$ ipython --no-banner

In [1]: import numpy as np

In [2]: import numpy.linalg as la

In [3]: np.set_printoptions(suppress=True, linewidth=200)

In [4]: mat = np.load("w.npy")

In [5]: mat
Out[5]: 
array([[ 0.68, 11.41, -0.3 ,  4.09, -2.36,  9.05,  5.09,  1.16, -0.2 ],
       [ 1.35,  9.79, -0.17,  5.27,  0.47, 10.26,  5.31, -0.16,  0.88],
       [ 0.02,  9.44, -1.16,  3.52, -1.26,  9.85,  6.14, -1.54,  1.43],
       [-2.18,  9.67,  2.48,  6.4 ,  1.15, 10.86,  5.59,  0.54,  0.36],
       [ 0.63,  9.15,  1.53,  4.53, -0.79, 10.13,  7.75,  1.51,  2.31],
       [ 1.49,  9.34,  0.83,  4.  ,  0.01, 10.88,  4.62, -0.62,  0.01],
       [ 0.64,  9.43,  0.9 ,  5.15,  0.17, 10.45,  6.84, -1.02,  0.54],
       [ 0.42, 10.4 ,  0.29,  4.33,  0.57,  9.35,  5.6 , -1.69, -0.73],
       [ 0.49, 10.03,  1.08,  5.06,  0.  , 10.83,  6.07, -0.74,  0.22],
       [-0.82, 10.9 , -0.22,  5.2 ,  1.29, 11.24,  6.3 , -1.06, -0.85],
       [ 0.3 , 10.93, -0.2 ,  5.02, -0.42, 10.01,  5.28, -1.11, -0.05],
       [-1.1 , 10.92,  0.47,  4.76,  0.72,  9.35,  4.15,  1.07, -0.68],
       [-1.89,  9.83,  1.17,  5.67, -0.03,  9.73,  4.4 ,  1.08,  0.61],
       [ 0.42,  9.06,  0.7 ,  5.92,  1.81, 10.29,  5.45,  0.15,  0.08],
       [ 0.57,  9.98, -0.59,  4.44,  1.17,  9.69,  3.42, -1.24,  0.04],
       [-0.14,  9.96,  0.19,  5.14,  1.05,  9.67,  4.4 ,  0.53,  2.27],
       [ 1.82,  8.26, -1.36,  5.7 , -0.62, 11.6 ,  5.84, -0.22,  0.52],
       [-1.44, 10.03,  1.36,  5.  ,  0.6 , 10.68,  4.91, -0.08,  0.05],
       [-0.08,  9.67,  0.4 ,  6.17, -0.36,  9.24,  5.69, -0.67, -0.08],
       [-0.5 ,  9.7 , -1.1 ,  5.44,  0.26,  9.53,  3.31, -1.42,  0.46],
       [-0.06, 10.09,  0.02,  5.08,  1.63,  7.26,  4.23,  0.63,  1.2 ],
       [ 0.08, 10.15,  0.12,  5.96, -2.52, 10.06,  3.53,  1.33, -0.95],
       [ 0.5 ,  8.5 ,  0.28,  4.88,  0.59, 10.98,  4.67,  0.56, -0.17],
       [-0.11, 11.08,  1.82,  6.72, -0.83,  8.76,  6.61, -1.09, -0.79],
       [ 0.37, 10.92, -1.07,  5.4 ,  0.08, 10.22,  6.34, -0.82,  0.23],
       [-0.46,  8.82, -0.84,  4.79,  1.06,  9.63,  3.41, -1.79,  0.09],
       [-0.31, 11.13,  0.01,  6.13, -0.64, 10.01,  5.26, -1.14,  1.68],
       [ 0.18, 10.14, -0.98,  4.7 , -1.14, 11.4 ,  4.65, -2.47,  0.41],
       [ 0.99,  8.14, -0.87,  5.93,  2.27, 10.64,  4.09, -0.46,  1.03],
       [ 0.43,  9.73,  0.6 ,  4.72,  1.62,  9.09,  5.73, -0.38, -0.27],
       [-1.38,  9.46,  1.09,  6.45, -0.89, 11.38,  4.9 , -1.09, -0.65],
       [ 0.8 ,  8.13, -1.28,  3.7 ,  1.36, 10.23,  6.24,  1.21,  1.41],
       [ 0.56, 11.21,  0.49,  5.04, -1.21,  7.91,  4.79, -0.04,  1.51],
       [ 0.68, 11.26, -0.23,  5.36,  1.34, 10.21,  4.49,  0.73, -1.3 ],
       [ 0.51, 11.26,  0.33,  4.76, -0.75,  9.94,  3.63, -0.66, -0.55],
       [ 1.26,  9.7 , -0.84,  3.1 , -1.01,  9.12,  5.57, -0.27, -1.79],
       [ 0.34,  9.74,  0.11,  4.13,  2.63,  9.43,  3.5 , -0.55,  0.27],
       [ 0.6 , 11.91, -0.84,  4.51, -0.16,  8.91,  4.45, -0.64,  0.17],
       [ 1.21, 10.49, -0.38,  5.14, -1.03,  9.7 ,  5.34,  0.59, -1.61],
       [ 2.2 ,  9.71,  0.56,  3.63,  1.25, 11.04,  4.13, -0.25, -1.56],
       [-0.37, 11.36,  0.96,  4.47, -0.98, 10.6 ,  5.28, -0.38, -0.68],
       [-1.99, 10.  , -0.6 ,  5.34,  0.57,  9.01,  5.87, -0.85, -0.97]])

In [6]: rng = np.random.default_rng(198285)

In [7]: Y = mat + rng.integers(-2, 3, (42, 1)) @ rng.integers(-2, 3, (1, 9))

In [8]: Y.round(2)
Out[8]: 
array([[ 0.68,  9.41,  1.7 ,  6.09, -2.36,  7.05,  3.09,  1.16, -2.2 ],
       [ 1.35,  5.79,  3.83,  9.27,  0.47,  6.26,  1.31, -0.16, -3.12],
       [ 0.02,  5.44,  2.84,  7.52, -1.26,  5.85,  2.14, -1.54, -2.57],
       [-2.18, 11.67,  0.48,  4.4 ,  1.15, 12.86,  7.59,  0.54,  2.36],
       [ 0.63,  5.15,  5.53,  8.53, -0.79,  6.13,  3.75,  1.51, -1.69],
       [ 1.49, 11.34, -1.17,  2.  ,  0.01, 12.88,  6.62, -0.62,  2.01],
       [ 0.64,  9.43,  0.9 ,  5.15,  0.17, 10.45,  6.84, -1.02,  0.54],
       [ 0.42, 10.4 ,  0.29,  4.33,  0.57,  9.35,  5.6 , -1.69, -0.73],
       [ 0.49,  8.03,  3.08,  7.06,  0.  ,  8.83,  4.07, -0.74, -1.78],
       [-0.82,  8.9 ,  1.78,  7.2 ,  1.29,  9.24,  4.3 , -1.06, -2.85],
       [ 0.3 ,  8.93,  1.8 ,  7.02, -0.42,  8.01,  3.28, -1.11, -2.05],
       [-1.1 , 12.92, -1.53,  2.76,  0.72, 11.35,  6.15,  1.07,  1.32],
       [-1.89,  5.83,  5.17,  9.67, -0.03,  5.73,  0.4 ,  1.08, -3.39],
       [ 0.42,  7.06,  2.7 ,  7.92,  1.81,  8.29,  3.45,  0.15, -1.92],
       [ 0.57,  7.98,  1.41,  6.44,  1.17,  7.69,  1.42, -1.24, -1.96],
       [-0.14,  9.96,  0.19,  5.14,  1.05,  9.67,  4.4 ,  0.53,  2.27],
       [ 1.82,  8.26, -1.36,  5.7 , -0.62, 11.6 ,  5.84, -0.22,  0.52],
       [-1.44, 12.03, -0.64,  3.  ,  0.6 , 12.68,  6.91, -0.08,  2.05],
       [-0.08, 13.67, -3.6 ,  2.17, -0.36, 13.24,  9.69, -0.67,  3.92],
       [-0.5 , 11.7 , -3.1 ,  3.44,  0.26, 11.53,  5.31, -1.42,  2.46],
       [-0.06, 14.09, -3.98,  1.08,  1.63, 11.26,  8.23,  0.63,  5.2 ],
       [ 0.08,  6.15,  4.12,  9.96, -2.52,  6.06, -0.47,  1.33, -4.95],
       [ 0.5 , 10.5 , -1.72,  2.88,  0.59, 12.98,  6.67,  0.56,  1.83],
       [-0.11, 15.08, -2.18,  2.72, -0.83, 12.76, 10.61, -1.09,  3.21],
       [ 0.37, 12.92, -3.07,  3.4 ,  0.08, 12.22,  8.34, -0.82,  2.23],
       [-0.46, 12.82, -4.84,  0.79,  1.06, 13.63,  7.41, -1.79,  4.09],
       [-0.31, 13.13, -1.99,  4.13, -0.64, 12.01,  7.26, -1.14,  3.68],
       [ 0.18, 12.14, -2.98,  2.7 , -1.14, 13.4 ,  6.65, -2.47,  2.41],
       [ 0.99,  8.14, -0.87,  5.93,  2.27, 10.64,  4.09, -0.46,  1.03],
       [ 0.43,  5.73,  4.6 ,  8.72,  1.62,  5.09,  1.73, -0.38, -4.27],
       [-1.38,  9.46,  1.09,  6.45, -0.89, 11.38,  4.9 , -1.09, -0.65],
       [ 0.8 ,  8.13, -1.28,  3.7 ,  1.36, 10.23,  6.24,  1.21,  1.41],
       [ 0.56, 15.21, -3.51,  1.04, -1.21, 11.91,  8.79, -0.04,  5.51],
       [ 0.68,  7.26,  3.77,  9.36,  1.34,  6.21,  0.49,  0.73, -5.3 ],
       [ 0.51,  9.26,  2.33,  6.76, -0.75,  7.94,  1.63, -0.66, -2.55],
       [ 1.26, 13.7 , -4.84, -0.9 , -1.01, 13.12,  9.57, -0.27,  2.21],
       [ 0.34,  5.74,  4.11,  8.13,  2.63,  5.43, -0.5 , -0.55, -3.73],
       [ 0.6 , 15.91, -4.84,  0.51, -0.16, 12.91,  8.45, -0.64,  4.17],
       [ 1.21, 14.49, -4.38,  1.14, -1.03, 13.7 ,  9.34,  0.59,  2.39],
       [ 2.2 ,  9.71,  0.56,  3.63,  1.25, 11.04,  4.13, -0.25, -1.56],
       [-0.37,  9.36,  2.96,  6.47, -0.98,  8.6 ,  3.28, -0.38, -2.68],
       [-1.99, 14.  , -4.6 ,  1.34,  0.57, 13.01,  9.87, -0.85,  3.03]])

In [9]: np.round(la.svd(Y - mat, compute_uv=False), 2) + 0
Out[9]: array([45.17,  0.  ,  0.  ,  0.  ,  0.  ,  0.  ,  0.  ,  0.  ,  0.  ])

In [10]: np.abs(Y - mat).sum(axis=1)
Out[10]: 
array([12., 24., 24., 12., 24., 12.,  0.,  0., 12., 12., 12., 12., 24., 12., 12.,  0.,  0., 12., 24., 12., 24., 24., 12., 24., 12., 24., 12., 12.,  0., 24.,  0.,  0., 24., 24., 12., 24., 24., 24.,
       24.,  0., 12., 24.])

In [11]: M = np.load("arr.npy")

In [12]: M.round(2) + 0
Out[12]: 
array([[-0.12,  0.52,  0.32,  0.64,  0.17, -0.24, -0.27, -0.13, -0.04, -0.13, -0.08,  0.07],
       [ 0.2 , -0.18,  0.4 ,  0.16, -0.37, -0.37,  0.43,  0.23,  0.28, -0.32,  0.06, -0.2 ],
       [-0.67, -0.11, -0.1 , -0.21,  0.22, -0.53, -0.08,  0.02,  0.24,  0.04,  0.27, -0.14],
       [ 0.27,  0.05,  0.06, -0.19,  0.32, -0.18, -0.03,  0.33, -0.35, -0.31,  0.49,  0.43],
       [-0.02,  0.02, -0.36,  0.22, -0.59, -0.08, -0.46,  0.45,  0.04,  0.09,  0.15,  0.11],
       [ 0.02,  0.23,  0.08,  0.15,  0.05, -0.01,  0.43,  0.19,  0.1 ,  0.76,  0.26,  0.2 ],
       [-0.1 , -0.39, -0.27,  0.41,  0.36, -0.1 ,  0.21,  0.42, -0.24,  0.  , -0.43,  0.02],
       [-0.25,  0.08, -0.19,  0.06, -0.4 , -0.19,  0.37, -0.34, -0.65, -0.07,  0.08,  0.04],
       [-0.37,  0.31,  0.37, -0.29, -0.08,  0.28,  0.03,  0.53, -0.28, -0.04, -0.18, -0.25],
       [ 0.37,  0.15, -0.2 ,  0.04,  0.17, -0.17, -0.09,  0.05, -0.23,  0.14,  0.22, -0.78],
       [ 0.2 , -0.22,  0.36, -0.26, -0.09, -0.48, -0.31, -0.06, -0.26,  0.4 , -0.36,  0.11],
       [ 0.17,  0.55, -0.4 , -0.31,  0.01, -0.33,  0.2 ,  0.09,  0.21, -0.13, -0.43,  0.13]])

In [13]: print(la.cond(mat) > 100)
False

In [14]: print([round(float(x), 2) for x in la.svd(mat, compute_uv=False)[:3]])
[102.73, 8.21, 7.74]

In [15]: np.argsort(-la.norm(mat, axis=0).round(6), kind="stable")[:3]
Out[15]: array([1, 5, 6])

In [16]: round(np.log10(la.cond(mat)))
Out[16]: 1

In [17]: x0 = np.array([3, 2, 1, 4, 3, 0, 4, 3, 4, 1, 3, 5])

In [18]: np.round(np.abs(la.eigvals(M)), 2)
Out[18]: array([1., 1., 1., 1., 1., 1., 1., 1., 1., 1., 1., 1.])

In [19]: np.round(la.norm(x0), 2), round(float(la.norm(M @ x0)), 2)
Out[19]: (np.float64(10.72), 10.72)

In [20]: round(float(la.det(M)), 2)
Out[20]: -1.0

In [21]: J = np.load("x.npy")

In [22]: J.round(2) + 0
Out[22]: 
array([[ 0.04,  0.1 ,  0.1 , -0.04, -0.01,  0.07,  0.07, -0.01,  0.01,  0.04,  0.01,  0.07, -0.01,  0.04],
       [ 0.1 ,  0.23,  0.23, -0.1 , -0.03,  0.16,  0.16, -0.03,  0.03,  0.1 ,  0.03,  0.16, -0.03,  0.1 ],
       [ 0.1 ,  0.23,  0.23, -0.1 , -0.03,  0.16,  0.16, -0.03,  0.03,  0.1 ,  0.03,  0.16, -0.03,  0.1 ],
       [-0.04, -0.1 , -0.1 ,  0.04,  0.01, -0.07, -0.07,  0.01, -0.01, -0.04, -0.01, -0.07,  0.01, -0.04],
       [-0.01, -0.03, -0.03,  0.01,  0.  , -0.02, -0.02,  0.  ,  0.  , -0.01,  0.  , -0.02,  0.  , -0.01],
       [ 0.07,  0.16,  0.16, -0.07, -0.02,  0.12,  0.12, -0.02,  0.02,  0.07,  0.02,  0.12, -0.02,  0.07],
       [ 0.07,  0.16,  0.16, -0.07, -0.02,  0.12,  0.12, -0.02,  0.02,  0.07,  0.02,  0.12, -0.02,  0.07],
       [-0.01, -0.03, -0.03,  0.01,  0.  , -0.02, -0.02,  0.  ,  0.  , -0.01,  0.  , -0.02,  0.  , -0.01],
       [ 0.01,  0.03,  0.03, -0.01,  0.  ,  0.02,  0.02,  0.  ,  0.  ,  0.01,  0.  ,  0.02,  0.  ,  0.01],
       [ 0.04,  0.1 ,  0.1 , -0.04, -0.01,  0.07,  0.07, -0.01,  0.01,  0.04,  0.01,  0.07, -0.01,  0.04],
       [ 0.01,  0.03,  0.03, -0.01,  0.  ,  0.02,  0.02,  0.  ,  0.  ,  0.01,  0.  ,  0.02,  0.  ,  0.01],
       [ 0.07,  0.16,  0.16, -0.07, -0.02,  0.12,  0.12, -0.02,  0.02,  0.07,  0.02,  0.12, -0.02,  0.07],
       [-0.01, -0.03, -0.03,  0.01,  0.  , -0.02, -0.02,  0.  ,  0.  , -0.01,  0.  , -0.02,  0.  , -0.01],
       [ 0.04,  0.1 ,  0.1 , -0.04, -0.01,  0.07,  0.07, -0.01,  0.01,  0.04,  0.01,  0.07, -0.01,  0.04]])

In [23]: x0 = np.array([-1, 4, -1, -1, -4, 3, -2, -3, 5])

In [24]: np.sign((mat @ x0).round(6))
Out[24]: array([1., 1., 1., 1., 1., 1., 1., 1., 1., 1., 1., 1., 1., 1., 1., 1., 1., 1., 1., 1., 1., 1., 1., 1., 1., 1., 1., 1., 1., 1., 1., 1., 1., 1., 1., 1., 1., 1., 1., 1., 1., 1.])

In [25]: la.norm(mat @ x0) <= la.norm(mat, 2) * la.norm(x0) + 1e-9
Out[25]: np.True_

In [26]: print((mat @ x0).argmax())
27
